>>> import numpy as np
>>> from numpy import linalg as LA
>>> np.set_printoptions(precision=4, suppress=True, linewidth=140, sign=" ")
>>> F = np.load("mat.npy")
>>> F
array([[ 0, -1,  6],
       [ 1,  0,  4],
       [-6, -4,  0]])
>>> vec = np.array([8, -4, -2])
>>> vec @ F @ vec
np.int64(0)
>>> np.round(LA.eigvals(F).real, 4) + 0
array([ 0.,  0.,  0.])
>>> q = LA.solve(np.eye(3) - F, np.eye(3) + F)
>>> np.round(LA.det(q), 4)
np.float64(1.0)
>>> arr = np.load("block19.npy")
>>> arr
array([[ 1.,  1.,  0.,  1.],
       [ 0.,  3.,  0.,  2.],
       [ 0.,  1.,  1.,  1.],
       [ 0., -3.,  0., -2.]])
>>> U, s, Vh = LA.svd(arr)
>>> V = Vh[:(s > 1e-8).sum()]
>>> rng = np.random.default_rng(43)
>>> vec = arr[2] + 5 * arr[1] + rng.integers(2) * np.eye(4)[2]
>>> vec
array([  0.,  16.,   2.,  11.])
>>> round(float(LA.norm(vec - V.T @ V @ vec)), 4)
0.2582
>>> U, s, Vh = LA.svd(arr, full_matrices=False)
>>> np.abs(U[:, 0]).round(6).argmax()
np.int64(1)
>>> np.round(s / s[0], 4) + 0
array([ 1.    ,  0.1826,  0.1826,  0.    ])
>>> np.round(U.T @ arr @ Vh.T, 4) + 0
array([[ 5.4772,  0.    ,  0.    ,  0.    ],
       [ 0.    ,  1.    ,  0.    ,  0.    ],
       [ 0.    ,  0.    ,  1.    ,  0.    ],
       [ 0.    ,  0.    ,  0.    ,  0.    ]])
>>> np.round(np.sqrt((s ** 2).sum()), 4), round(float(LA.norm(arr)), 4)
(np.float64(5.6569), 5.6569)
>>> np.round(U.T @ U, 4) + 0
array([[ 1.,  0.,  0.,  0.],
       [ 0.,  1.,  0.,  0.],
       [ 0.,  0.,  1.,  0.],
       [ 0.,  0.,  0.,  1.]])
>>> (s > 1e-8).sum()
np.int64(3)
>>> U.shape, s.shape, Vh.shape
((4, 4), (4,), (4, 4))
>>> lab = rng.permutation(4)
>>> lab
array([ 3,  1,  2,  0])
>>> out = arr[lab][:, lab]
>>> out
array([[-2., -3.,  0.,  0.],
       [ 2.,  3.,  0.,  0.],
       [ 1.,  1.,  1.,  0.],
       [ 1.,  1.,  0.,  1.]])
>>> np.argsort(-LA.norm(arr, axis=0).round(6), kind="stable")[:3]
array([ 1,  3,  0])
>>> M = np.load("layer0.npy")
>>> M
array([[  2,   3,   4],
       [  5,   6,   7],
       [  8,   9,  10],
       [ 11,  12,  13]])
>>> M.mean(axis=0)
array([ 6.5,  7.5,  8.5])
>>> M.sum(axis=1)
array([  9,  18,  27,  36])
>>> np.diff(M, axis=0)
array([[ 3,  3,  3],
       [ 3,  3,  3],
       [ 3,  3,  3]])
>>> np.unravel_index(np.abs(M).argmax(), M.shape)
(np.int64(3), np.int64(2))
>>> vec = np.array([5, -1, -2])
>>> np.sign((M @ vec).round(6))
array([-1,  1,  1,  1])
>>> M @ np.ones(3)
array([  9.,  18.,  27.,  36.])
>>> M @ vec
array([-1,  5, 11, 17])
>>> (M @ vec).argmax()
np.int64(3)
>>> M[1] @ M[3]
np.int64(218)
>>> LA.norm(M, axis=0)
array([ 14.6287,  16.4317,  18.2757])
>>> LA.norm(M, axis=1)
array([  5.3852,  10.4881,  15.6525,  20.8327])
>>> LA.norm(M, axis=1).argmax()
np.int64(3)
>>> round(LA.norm(M, "nuc"), 4)
np.float64(29.7275)
>>> np.round(LA.norm(M, 2), 4)
np.float64(28.5776)
>>> round(LA.norm(M[1] - M[3]), 4)
np.float64(10.3923)
